$ ipython --no-banner

In [1]: import numpy as np

In [2]: np.set_printoptions(precision=3, suppress=True, linewidth=140)

In [3]: rd = lambda a: np.round(a, 3) + 0

In [4]: K = np.load("block7.npy")

In [5]: print(K)
[[1 2 0]
 [1 1 1]
 [1 2 0]
 [1 2 0]]

In [6]: r = np.linalg.matrix_rank(K)

In [7]: print(r)
2

In [8]: N = np.linalg.svd(K)[2][r:].T

In [9]: print(rd(N @ N.T))
[[ 0.667 -0.333 -0.333]
 [-0.333  0.167  0.167]
 [-0.333  0.167  0.167]]

In [10]: print(rd(N[:, 0] / N[np.abs(N[:, 0]).round(6).argmax(), 0]))
[ 1.  -0.5 -0.5]

In [11]: print([int(np.linalg.matrix_rank(np.delete(K, i, axis=0))) for i in range(4)])
[2, 1, 2, 2]

In [12]: print(N.shape)
(3, 1)

In [13]: print(rd(K @ N))
[[0.]
 [0.]
 [0.]
 [0.]]

In [14]: print(np.allclose(K @ N, 0))
True

In [15]: print(np.allclose(K[:-1].T @ np.linalg.lstsq(K[:-1].T, K[-1])[0], K[-1]))
True

In [16]: print(np.abs(np.diag(np.linalg.qr(K)[1])) > 1e-9)
[ True  True False]

In [17]: Y = np.array([[1, -1], [-2, -2]])

In [18]: W2 = np.kron(Y, K)

In [19]: print(rd(np.linalg.norm(W2, 2)), rd(np.linalg.norm(Y, 2) * np.linalg.norm(K, 2)))
11.64 11.64

In [20]: print(np.linalg.matrix_rank(W2))
4

In [21]: print(W2)
[[ 1  2  0 -1 -2  0]
 [ 1  1  1 -1 -1 -1]
 [ 1  2  0 -1 -2  0]
 [ 1  2  0 -1 -2  0]
 [-2 -4  0 -2 -4  0]
 [-2 -2 -2 -2 -2 -2]
 [-2 -4  0 -2 -4  0]
 [-2 -4  0 -2 -4  0]]

In [22]: W0 = np.array([[0, 0, 0, 0], [0, 0, 0, 3], [2, 0, 0, 0], [3, 0, 0, 0], [0, 1, 0, 0]])

In [23]: print(W0.reshape(2, -1))
[[0 0 0 0 0 0 0 3 2 0]
 [0 0 3 0 0 0 0 1 0 0]]

In [24]: t3 = W0.reshape(5, 2, -1)

In [25]: print(np.swapaxes(t3, 1, 2)[3])
[[3 0]
 [0 0]]

In [26]: print(np.einsum("ihd,jhd->hij", t3, t3).shape)
(2, 5, 5)

In [27]: left, sig, vt = np.linalg.svd(W0)

In [28]: print(np.argmax(sig[:-1] / (sig[1:] + 1e-6)) + 1)
3

In [29]: print(rd(sig))
[3.606 3.    1.    0.   ]

In [30]: Y = left[:, :3] @ np.diag(sig[:3]) @ vt[:3]

In [31]: print(rd(np.abs(W0 - Y).max()))
0.0

In [32]: print(rd(Y))
[[0. 0. 0. 0.]
 [0. 0. 0. 3.]
 [2. 0. 0. 0.]
 [3. 0. 0. 0.]
 [0. 1. 0. 0.]]

In [33]: print(np.linalg.matrix_rank(Y))
3

In [34]: print(rd(np.linalg.norm(W0 - Y) / np.linalg.norm(W0)))
0.0

In [35]: t3 = np.stack([W0, 3 * W0, W0[::-1]])

In [36]: print(t3.shape)
(3, 5, 4)

In [37]: print(np.linalg.matrix_rank(t3.reshape(3, -1)))
2

In [38]: print((t3 @ W0.T).shape)
(3, 5, 5)

In [39]: print(np.einsum("bij,cij->bc", t3, t3))
[[ 23  69   4]
 [ 69 207  12]
 [  4  12  23]]

In [40]: print(rd(np.linalg.norm(W0, 2) / np.linalg.norm(W0)))
0.752

In [41]: print(np.argsort(-np.linalg.norm(W0, axis=0).round(6), kind="stable")[:3])
[0 3 1]

In [42]: print(np.linalg.lstsq(W0[:-1].T, W0[-1])[2])
2

In [43]: print(np.unique(W0.round(6), axis=0).shape)
(5, 4)

In [44]: print(np.abs(np.diag(np.linalg.qr(W0)[1])) > 1e-9)
[ True  True False  True]

In [45]: m1 = np.array([[0, -2, -3, 4, -2],
    ...:     [2, 0, -3, -6, 3],
    ...:     [3, 3, 0, 4, 2],
    ...:     [-4, 6, -4, 0, -7],
    ...:     [2, -3, -2, 7, 0]])

In [46]: Y = m1 / np.sqrt((m1 ** 2).mean(axis=1, keepdims=True))

In [47]: print(np.linalg.matrix_rank(Y) == np.linalg.matrix_rank(m1))
True

In [48]: print(rd(np.linalg.norm(Y, axis=1)))
[2.236 2.236 2.236 2.236 2.236]

In [49]: print(np.linalg.matrix_rank(m1 - m1.mean(axis=1, keepdims=True)))
4

In [50]: print(rd(np.linalg.norm(m1, 2) / np.linalg.norm(m1)))
0.635

In [51]: print(np.linalg.cond(m1) > 100)
True

In [52]: print(np.argsort(-np.linalg.norm(m1, axis=0).round(6), kind="stable")[:3])
[3 4 1]

In [53]: x0 = np.array([2, 2, 1, 1, 2])

In [54]: a = np.maximum(m1 @ x0, 0)

In [55]: print(a)
[ 0  1 20  0  3]

In [56]: left, sig, vt = np.linalg.svd(m1)

In [57]: vecs = vt[:(sig > 1e-8).sum()]

In [58]: rng = np.random.default_rng(362)

In [59]: x0 = m1[2] + -1 * m1[3] + rng.integers(2) * np.eye(5)[4]

In [60]: print(x0)
[ 7. -3.  4.  4. 10.]

In [61]: print(rd(np.diag(vecs.T @ vecs)))
[0.469 0.993 0.949 0.968 0.621]

In [62]: print(np.linalg.matrix_rank(np.vstack([m1, x0])))
5

In [63]: M = np.loadtxt("layer6.csv", delimiter=",")

In [64]: print(rd(M))
[[-0.247 -0.109 -0.002 -0.963]
 [-0.7   -0.666  0.041  0.255]
 [-0.124  0.079 -0.989  0.025]
 [-0.659  0.734  0.143  0.085]]

In [65]: Y = W0 + rng.integers(-2, 3, (5, 3)) @ rng.integers(-2, 3, (3, 4))

In [66]: print(Y)
[[ 6  4  0  2]
 [ 4  4  0  3]
 [ 4  0  8  2]
 [ 0 -2  0 -1]
 [-6  1 -8 -6]]

In [67]: print(np.linalg.matrix_rank(Y - W0, tol=1e-8))
3

In [68]: print(Y - W0)
[[ 6  4  0  2]
 [ 4  4  0  0]
 [ 2  0  8  2]
 [-3 -2  0 -1]
 [-6  0 -8 -6]]

In [69]: print(rd(np.linalg.svd(Y - W0, compute_uv=False)))
[15.021  8.727  2.868  0.   ]

In [70]: x0 = np.array([-1, 2, -1, -1])

In [71]: print(rd(np.abs(np.linalg.eigvals(M))))
[1. 1. 1. 1.]

In [72]: print(rd(np.sort(np.abs(np.degrees(np.angle(np.linalg.eigvals(M)))))))
[  0.   155.26 155.26 180.  ]

In [73]: print(rd(np.linalg.norm(x0)), rd(np.linalg.norm(M @ x0)))
2.646 2.646

In [74]: print(4 - np.linalg.matrix_rank(M - np.eye(4), tol=1e-8))
1

In [75]: Y = M / np.sqrt((M ** 2).mean(axis=1, keepdims=True))

In [76]: print(np.linalg.matrix_rank(M - M.mean(axis=1, keepdims=True)))
3

In [77]: print(rd(np.linalg.norm(Y, axis=1)))
[2. 2. 2. 2.]

In [78]: print(rd(Y[1]))
[-1.4   -1.332  0.081  0.51 ]

In [79]: q = M.astype(float).copy()

In [80]: for j in range(4):
    ...:     q[:, j] -= q[:, :j] @ (q[:, :j].T @ q[:, j])
    ...:     q[:, j] /= np.linalg.norm(q[:, j])
    ...: 

In [81]: print(rd(q.T @ q))
[[1. 0. 0. 0.]
 [0. 1. 0. 0.]
 [0. 0. 1. 0.]
 [0. 0. 0. 1.]]

In [82]: print(rd(q.T @ M))
[[1. 0. 0. 0.]
 [0. 1. 0. 0.]
 [0. 0. 1. 0.]
 [0. 0. 0. 1.]]

In [83]: x0 = np.array([-7, -8, -3, -3])

In [84]: a = np.maximum(M @ x0, 0)

In [85]: print(np.flatnonzero(a > 1e-9))
[0 1 2]

In [86]: print(rd(a))
[5.499 9.34  3.123 0.   ]

In [87]: print(rd(M * (a > 1e-9)[:, None]))
[[-0.247 -0.109 -0.002 -0.963]
 [-0.7   -0.666  0.041  0.255]
 [-0.124  0.079 -0.989  0.025]
 [ 0.     0.     0.     0.   ]]

In [88]: print(rd(np.maximum(M @ x0, 0) - np.maximum(-M @ x0, 0)))
[ 5.499  9.34   3.123 -1.944]

In [89]: print(rd(np.tanh(M @ x0)))
[ 1.     1.     0.996 -0.96 ]

In [90]: arr = np.load("data.npy")

In [91]: print(arr)
[[0 0 0]
 [0 2 0]
 [0 0 2]]

In [92]: evals, vecs = np.linalg.eigh(arr)

In [93]: print(rd(np.linalg.eigvalsh(arr + 4 * np.eye(3))))
[4. 6. 6.]

In [94]: print(vecs.T @ arr @ vecs)
[[0. 0. 0.]
 [0. 2. 0.]
 [0. 0. 2.]]

In [95]: print(vecs.T @ vecs)
[[1. 0. 0.]
 [0. 1. 0.]
 [0. 0. 1.]]

In [96]: print(rd(np.linalg.svd(arr, compute_uv=False)))
[2. 2. 0.]

In [97]: print(vecs @ np.diag(evals) @ vecs.T)
[[0. 0. 0.]
 [0. 2. 0.]
 [0. 0. 2.]]

In [98]: print((evals > 1e-8).sum(), (evals < -1e-8).sum())
2 0

In [99]: print(rd(np.linalg.svd(arr, compute_uv=False)))
[2. 2. 0.]

In [100]: print(arr.T @ arr)
[[0 0 0]
 [0 4 0]
 [0 0 4]]

In [101]: print(np.linalg.matrix_rank(arr - arr[0, 0] * np.eye(3)))
2

In [102]: x0 = np.array([6, -6, 7])

In [103]: a = np.maximum(arr @ x0, 0)

In [104]: print(a)
[ 0  0 14]

In [105]: print(np.maximum(arr @ x0, 0) - np.maximum(-arr @ x0, 0))
[  0 -12  14]

In [106]: print(np.flatnonzero(a > 1e-9))
[2]

In [107]: sig = 10 * 0.2 ** np.arange(5)

In [108]: J = rng.normal(size=(16, 5)) * rng.permutation(sig)

In [109]: print(rd(J))
[[ -0.134   5.03    0.001   1.118   0.03 ]
 [ -0.121  -6.027   0.007   3.047   0.098]
 [ -0.37   -6.027  -0.011  -2.191  -0.047]
 [  0.094  14.301   0.007  -0.176  -0.018]
 [  0.246  -8.607   0.013  -1.193  -0.085]
 [  0.682  18.24    0.018   0.243  -0.239]
 [ -0.901  -0.549  -0.003   0.463   0.095]
 [  0.475   9.078   0.041   2.862  -0.028]
 [  0.779  -5.248  -0.013  -1.834  -0.095]
 [  0.284   2.703   0.023  -1.612   0.081]
 [  0.382 -21.524  -0.012  -1.19    0.026]
 [  0.372  -0.653   0.019  -2.326  -0.024]
 [ -0.24    3.989   0.001   0.16    0.02 ]
 [ -0.763 -10.426  -0.006  -0.059  -0.085]
 [  0.388  -6.418   0.003   1.182   0.059]
 [ -0.146  -7.145  -0.011  -2.551  -0.095]]

In [110]: Ac = J - J.mean(axis=0)

In [111]: vecs = np.linalg.svd(Ac)[2][:4]

In [112]: Y = Ac - Ac @ vecs.T @ vecs

In [113]: print(rd(np.linalg.norm(Y) / np.linalg.norm(Ac)))
0.001

In [114]: print(rd(np.cov(Ac @ vecs.T, rowvar=False)))
[[99.232  0.     0.     0.   ]
 [ 0.     2.724  0.     0.   ]
 [ 0.     0.     0.217  0.   ]
 [ 0.     0.     0.     0.006]]

In [115]: print(rd((Ac @ vecs.T).std(axis=0)))
[9.645 1.598 0.451 0.072]

In [116]: Ac = J - J.mean(axis=0)

In [117]: left, sig, vt = np.linalg.svd(Ac, full_matrices=False)

In [118]: print(rd(sig ** 2 / (sig ** 2).sum()))
[0.971 0.027 0.002 0.    0.   ]

In [119]: print((np.sign(left[:, 0]) == np.sign(left[0, 0])).astype(int))
[1 0 0 1 0 1 1 1 0 1 0 1 1 0 0 0]

In [120]: print(np.linalg.matrix_rank(Ac))
5

In [121]: print(np.abs(left[:, 0]).argmax())
10

In [122]: print(rd(np.abs(vt[-1])))
[0.011 0.001 1.    0.002 0.026]

In [123]: x0 = np.array([0, 0, 2, 3, 1])

In [124]: y = J @ x0

In [125]: print(rd(np.linalg.pinv(J) @ J))
[[1. 0. 0. 0. 0.]
 [0. 1. 0. 0. 0.]
 [0. 0. 1. 0. 0.]
 [0. 0. 0. 1. 0.]
 [0. 0. 0. 0. 1.]]

In [126]: y = y + 0.05 * rng.normal(size=16)

In [127]: print(rd(y))
[ 3.37   9.274 -6.506 -0.505 -3.717  0.451  1.431  8.609 -5.678 -4.711 -3.56  -7.003  0.457 -0.275  3.72  -7.817]

In [128]: c, *_ = np.linalg.lstsq(J, y)

In [129]: print(rd(c))
[0.009 0.    0.87  3.002 1.243]

In [130]: print(c.round())
[ 0. -0.  1.  3.  1.]

In [131]: print(rd(np.linalg.norm(y - J @ c)))
0.21

In [132]: print([round(float(np.linalg.norm(np.linalg.solve(J.T @ J + lam * np.eye(5), J.T @ y))), 2) for lam in (0, 1, 10, 100)])
[3.36, 2.96, 2.44, 0.9]

In [133]: F = np.load("a.npy")

In [134]: print(F)
[[-1.2    0.6    1.     0.5    0.2   -1.1  ]
 [ 2.206 -0.191 -2.199 -1.003 -1.226  0.505]
 [-0.3   -1.    -1.7    1.2    1.5    1.5  ]
 [ 2.1   -0.3   -2.2   -1.1   -1.2    0.6  ]]

In [135]: Y = F + rng.integers(-2, 3, (4, 3)) @ rng.integers(-2, 3, (3, 6))

In [136]: print(rd(Y))
[[  2.8    -1.4     3.      2.5    -2.8    -3.1  ]
 [  0.206   5.809  -0.199  -7.003   3.774   4.505]
 [  1.7    -9.     -5.7     9.2    -4.5    -2.5  ]
 [  2.1     9.7     5.8   -11.1     4.8     3.6  ]]

In [137]: print(rd(np.linalg.svd(Y - F, compute_uv=False)))
[25.03   6.573  1.149  0.   ]

In [138]: print(np.linalg.matrix_rank(Y - F, tol=1e-8))
3

In [139]: print(np.abs(Y - F).sum(axis=1))
[15. 25. 32. 37.]

In [140]: evals, vecs = np.linalg.eigh(arr)

In [141]: x0 = np.array([4, 0, 2])

In [142]: print(rd(np.linalg.eigvalsh(arr[1:, 1:])))
[2. 2.]

In [143]: print(vecs * np.maximum(evals, 0) @ vecs.T)
[[0. 0. 0.]
 [0. 2. 0.]
 [0. 0. 2.]]

In [144]: Y = np.array([[3, 2, 5], [2, 2, 5], [3, 1, 5], [5, 5, 4], [5, 4, 2], [3, 2, 4]])

In [145]: print(rd(np.einsum("ik,kj->ji", F, Y)))
[[  0.8    -9.991  10.    -10.6  ]
 [  0.9    -7.078  10.7    -7.7  ]
 [  0.     -5.364  -1.2    -6.4  ]]

In [146]: print(rd(F @ Y))
[[  0.8     0.9     0.   ]
 [ -9.991  -7.078  -5.364]
 [ 10.     10.7    -1.2  ]
 [-10.6    -7.7    -6.4  ]]

In [147]: print(rd(np.einsum("ik,kj->ij", F, Y)))
[[  0.8     0.9     0.   ]
 [ -9.991  -7.078  -5.364]
 [ 10.     10.7    -1.2  ]
 [-10.6    -7.7    -6.4  ]]

In [148]: print(np.vstack([F, Y.T]).shape)
(7, 6)

In [149]: print(np.einsum("ij->j", F))
[ 2.806 -0.891 -5.099 -0.403 -0.726  1.505]

In [150]: f, r1 = F[2], F[1]

In [151]: print(rd(f @ r1))
0.982

In [152]: pr = (f @ r1) / (f @ f) * f

In [153]: print(rd(r1 - pr))
[ 2.236 -0.092 -2.031 -1.122 -1.375  0.356]

In [154]: print(np.linalg.matrix_rank(np.outer(f, r1)))
1

In [155]: print(rd(np.linalg.norm(f + r1) ** 2 + np.linalg.norm(f - r1) ** 2))
44.845

In [156]: print(rd(np.linalg.norm(F[0] - F[3])))
5.418

In [157]: print(rd(np.linalg.norm(F, axis=0)))
[3.287 1.219 3.683 1.976 2.288 2.019]

In [158]: print(rd(F[0] @ F[3]))
-6.35

In [159]: print(rd(np.linalg.norm(F) ** 2 / np.linalg.norm(F, 2) ** 2))
1.372

In [160]: print(np.linalg.norm(F, axis=1).argmax())
1

In [161]: print(rd(np.linalg.norm(F, "nuc")))
9.358

In [162]: print(rd(np.linalg.norm(F, axis=1)))
[2.074 3.536 3.15  3.514]
